$ python3 -q
>>> import numpy as np
>>> import numpy.linalg as la
>>> np.set_printoptions(suppress=True, linewidth=100)
>>> rng = np.random.default_rng(47)
>>> m1 = rng.normal(size=(20, 3))
>>> m1 = 5 * m1 / la.norm(m1, axis=1, keepdims=True)
>>> m1.round(2)
array([[-1.65,  0.24, -4.71],
       [-3.84, -2.79, -1.58],
       [-4.15, -2.58, -1.08],
       [-4.14,  0.02,  2.8 ],
       [ 0.66,  2.15,  4.47],
       [-1.56,  3.96, -2.62],
       [-0.18,  2.97,  4.02],
       [ 2.08,  2.15,  4.01],
       [ 0.49,  3.53, -3.51],
       [-2.54, -3.52,  2.49],
       [ 3.09, -2.49, -3.04],
       [-1.79, -3.75, -2.77],
       [-1.99,  4.41,  1.27],
       [-3.73,  2.67,  2.  ],
       [ 1.47,  0.36,  4.77],
       [ 0.34, -1.91,  4.61],
       [ 3.49,  1.51, -3.24],
       [-3.77,  3.12,  1.03],
       [ 2.23, -4.47,  0.18],
       [-4.72, -1.65, -0.21]])
>>> cov = m1.T @ m1
>>> la.matrix_rank(cov)
np.int64(3)
>>> np.round(np.trace(cov), 2), round(float((m1 ** 2).sum()), 2)
(np.float64(500.0), 500.0)
>>> cent = m1[[3, 7]].astype(float)
>>> for _ in range(6):
...     idx = la.norm(m1[:, None] - cent, axis=-1).argmin(axis=1)
...     cent = np.array([m1[idx == j].mean(axis=0) for j in range(2)])
... 
>>> idx
array([0, 0, 0, 0, 1, 0, 1, 1, 1, 0, 1, 0, 0, 0, 1, 1, 1, 0, 1, 0])
>>> cent.round(2)
array([[-3.08,  0.01, -0.31],
       [ 1.52,  0.42,  1.36]])
>>> np.round(cent[1] - cent[0], 2)
array([4.6 , 0.41, 1.67])
>>> Uu, s, Vt = la.svd(cent, full_matrices=False)
>>> np.abs(Uu[:, 0]).round(6).argmax()
np.int64(0)
>>> np.round(Vt @ Vt.T, 2) + 0
array([[1., 0.],
       [0., 1.]])
>>> s.round(2)
array([3.56, 1.11])
>>> np.round(s / s[0], 2)
array([1.  , 0.31])
>>> Uu.shape, s.shape, Vt.shape
((2, 2), (2,), (2, 3))
>>> Xc = m1 - m1.mean(axis=0)
>>> Uu, s, Vt = la.svd(Xc, full_matrices=False)
>>> np.round(Xc.mean(axis=0), 2) + 0
array([0., 0., 0.])
>>> np.searchsorted(np.cumsum(s ** 2) / (s ** 2).sum(), 0.9) + 1
np.int64(3)
>>> la.matrix_rank(Xc)
np.int64(3)
>>> np.round(s ** 2 / (s ** 2).sum(), 2)
array([0.42, 0.31, 0.27])
>>> s.round(2)
array([14.09, 12.09, 11.41])
>>> np.round(Vt[0] * np.sign(Vt[0, np.abs(Vt[0]).argmax()]), 2)
array([0.08, 0.49, 0.87])
>>> X = np.load("case7.npy")
>>> X
array([[ 2.,  1.,  2.,  3.,  2.,  2., -1., -2.,  2.],
       [-2., -1.,  0.,  1., -2., -1., -2.,  2., -2.],
       [ 3.,  1., -1.,  2.,  1.,  1., -1.,  0.,  0.],
       [ 1., -2., -3.,  2., -3., -2., -2.,  0.,  0.],
       [-1.,  1.,  3., -3., -3.,  2.,  2.,  1., -1.],
       [ 0.,  0.,  0.,  0.,  0.,  5.,  4.,  1.,  5.],
       [ 0.,  0.,  0.,  0.,  0.,  5.,  1.,  0.,  1.],
       [ 0.,  0.,  0.,  0.,  0.,  1.,  3.,  3.,  2.],
       [ 0.,  0.,  0.,  0.,  0.,  2.,  1.,  0.,  4.]])
>>> u = np.array([3, 9, 1, 3, 9, 8, 7, 1, 2])
>>> B = X + np.outer(u, np.eye(9)[6])
>>> round(la.det(B) / la.det(X), 2), np.round(1 + la.solve(X, u)[6], 2)
(np.float64(2.26), np.float64(2.26))
>>> B
array([[ 2.,  1.,  2.,  3.,  2.,  2.,  2., -2.,  2.],
       [-2., -1.,  0.,  1., -2., -1.,  7.,  2., -2.],
       [ 3.,  1., -1.,  2.,  1.,  1.,  0.,  0.,  0.],
       [ 1., -2., -3.,  2., -3., -2.,  1.,  0.,  0.],
       [-1.,  1.,  3., -3., -3.,  2., 11.,  1., -1.],
       [ 0.,  0.,  0.,  0.,  0.,  5., 12.,  1.,  5.],
       [ 0.,  0.,  0.,  0.,  0.,  5.,  8.,  0.,  1.],
       [ 0.,  0.,  0.,  0.,  0.,  1.,  4.,  3.,  2.],
       [ 0.,  0.,  0.,  0.,  0.,  2.,  3.,  0.,  4.]])
>>> T = np.stack([X, 5 * X, X[::-1]])
>>> np.einsum("bij,cij->bc", T, T)
array([[ 288., 1440.,   23.],
       [1440., 7200.,  115.],
       [  23.,  115.,  288.]])
>>> T.shape
(3, 9, 9)
>>> np.round(la.norm(T, axis=(1, 2)), 2)
array([16.97, 84.85, 16.97])
>>> B = X / la.norm(X, axis=1, keepdims=True)
>>> cov = B @ B.T
>>> np.argwhere(np.triu(np.abs(cov) > 0.95, 1))
array([], shape=(0, 2), dtype=int64)
>>> (cov - 2 * np.eye(9)).round(6).argmax(axis=1)
array([2, 3, 0, 1, 6, 8, 5, 5, 5])
>>> cov[8].round(2)
array([ 0.41, -0.55,  0.05, -0.22,  0.07,  0.91,  0.63,  0.59,  1.  ])
>>> B = X / np.sqrt((X ** 2).mean(axis=1, keepdims=True))
>>> la.matrix_rank(B) == la.matrix_rank(X)
np.True_
>>> np.round(la.norm(B, axis=1), 2)
array([3., 3., 3., 3., 3., 3., 3., 3., 3.])
>>> la.matrix_rank(X - X.mean(axis=1, keepdims=True))
np.int64(8)
>>> J = np.loadtxt("sample10.csv", delimiter=",")
>>> J
array([[-2.  ,  0.53, -2.  ],
       [-2.  ,  2.84, -2.  ],
       [-2.  ,  2.54, -2.  ],
       [-2.  ,  0.21, -2.  ],
       [-2.  ,  6.93, -2.  ],
       [-2.  ,  0.11, -2.  ],
       [-2.  ,  1.43, -2.  ],
       [-2.  ,  2.75, -2.  ],
       [-2.  ,  0.72, -2.  ],
       [-2.  , -0.42, -2.  ],
       [-2.  ,  0.92, -2.  ],
       [-2.  ,  2.03, -2.  ],
       [-2.  , -0.46, -2.  ],
       [-2.  , -3.3 , -2.  ],
       [-2.  ,  1.34, -2.  ],
       [-2.  ,  0.76, -2.  ],
       [-2.  ,  2.53, -2.  ],
       [-2.  ,  0.72, -2.  ],
       [-2.  , -2.57, -2.  ],
       [-2.  , -0.13, -2.  ],
       [-2.  ,  1.8 , -2.  ],
       [-2.  ,  3.51, -2.  ],
       [-2.  , -4.06, -2.  ],
       [-2.  ,  0.51, -2.  ],
       [-2.  ,  1.4 , -2.  ],
       [-2.  ,  5.48, -2.  ],
       [-2.  ,  0.38, -2.  ],
       [-2.  , -3.6 , -2.  ],
       [-2.  ,  2.7 , -2.  ],
       [-2.  , -1.8 , -2.  ],
       [-2.  , -0.26, -2.  ],
       [-2.  ,  1.59, -2.  ],
       [-2.  ,  0.27, -2.  ],
       [-2.  , -2.77, -2.  ],
       [-2.  ,  5.32, -2.  ],
       [-2.  ,  4.75, -2.  ],
       [-2.  , -4.53, -2.  ]])
>>> Uu, s, Vt = la.svd(J)
>>> np.argmax(s[:-1] / (s[1:] + 1e-6)) + 1
np.int64(2)
>>> s.round(2) + 0
array([19.27, 14.12,  0.  ])
>>> B = Uu[:, :2] @ np.diag(s[:2]) @ Vt[:2]
>>> round(np.abs(J - B).max(), 2)
np.float64(0.0)
>>> la.matrix_rank(B)
np.int64(2)
>>> round(la.norm(J - B, 2), 2), round(float(s[2]), 2)
(np.float64(0.0), 0.0)
>>> la.lstsq(J[:-1].T, J[-1])[2]
np.int32(2)
>>> np.allclose(J[:-1].T @ la.lstsq(J[:-1].T, J[-1])[0], J[-1])
True
>>> np.abs(np.diag(la.qr(J)[1])) > 1e-9
array([ True,  True, False])
>>> t = np.radians(60)
>>> Rm = np.eye(3)
>>> Rm[0, 0] = Rm[1, 1] = np.cos(t)
>>> Rm[0, 1], Rm[1, 0] = -np.sin(t), np.sin(t)
>>> Rm.round(2)
array([[ 0.5 , -0.87,  0.  ],
       [ 0.87,  0.5 ,  0.  ],
       [ 0.  ,  0.  ,  1.  ]])
>>> B = J @ Rm.T
>>> np.allclose(J @ J.T, B @ B.T)
True
>>> np.round(la.svd(J, compute_uv=False), 2) + 0, np.round(la.svd(B, compute_uv=False), 2) + 0
(array([19.27, 14.12,  0.  ]), array([19.27, 14.12,  0.  ]))
>>> round(float(la.det(Rm)), 2), np.trace(Rm)
(1.0, np.float64(2.0))
>>> vec = np.array([1, -3, -2])
>>> np.round(Rm * vec, 2)
array([[ 0.5 ,  2.6 , -0.  ],
       [ 0.87, -1.5 , -0.  ],
       [ 0.  , -0.  , -2.  ]])
>>> (Rm @ vec).argmax()
np.int64(0)
>>> la.norm(Rm @ vec) <= la.norm(Rm, 2) * la.norm(vec) + 1e-9
np.True_
>>> np.round(Rm @ np.ones(3), 2)
array([-0.37,  1.37,  1.  ])
>>> np.round(np.einsum("ij,j->i", Rm, vec), 2)
array([ 3.1 , -0.63, -2.  ])
>>> np.round((Rm * vec).sum(axis=1), 2)
array([ 3.1 , -0.63, -2.  ])
>>> np.round(Rm @ vec, 2)
array([ 3.1 , -0.63, -2.  ])
>>> F = np.loadtxt("a.csv", delimiter=",")
>>> F.round(2)
array([[0.33, 0.33, 0.  , 0.33, 0.  , 0.  , 0.  ],
       [0.25, 0.25, 0.25, 0.25, 0.  , 0.  , 0.  ],
       [0.  , 0.  , 0.33, 0.  , 0.33, 0.  , 0.33],
       [0.25, 0.  , 0.  , 0.5 , 0.  , 0.25, 0.  ],
       [0.  , 0.33, 0.  , 0.  , 0.67, 0.  , 0.  ],
       [0.5 , 0.  , 0.  , 0.  , 0.  , 0.5 , 0.  ],
       [0.5 , 0.  , 0.  , 0.  , 0.  , 0.  , 0.5 ]])
>>> vec = np.array([4, 0, 5, 3, 5, 1, 2])
>>> rhs = F @ vec
>>> beta, lr = np.zeros(7), 1 / la.norm(F, 2) ** 2
>>> for i in range(8):
...     beta -= lr * F.T @ (F @ beta - rhs)
...     if i % 2 == 0: print(i, round(la.norm(F @ beta - rhs), 2))
... 
0 1.95
2 1.02
4 0.75
6 0.57
>>> beta.round(2)
array([3.19, 1.77, 3.62, 2.7 , 4.33, 1.74, 3.16])
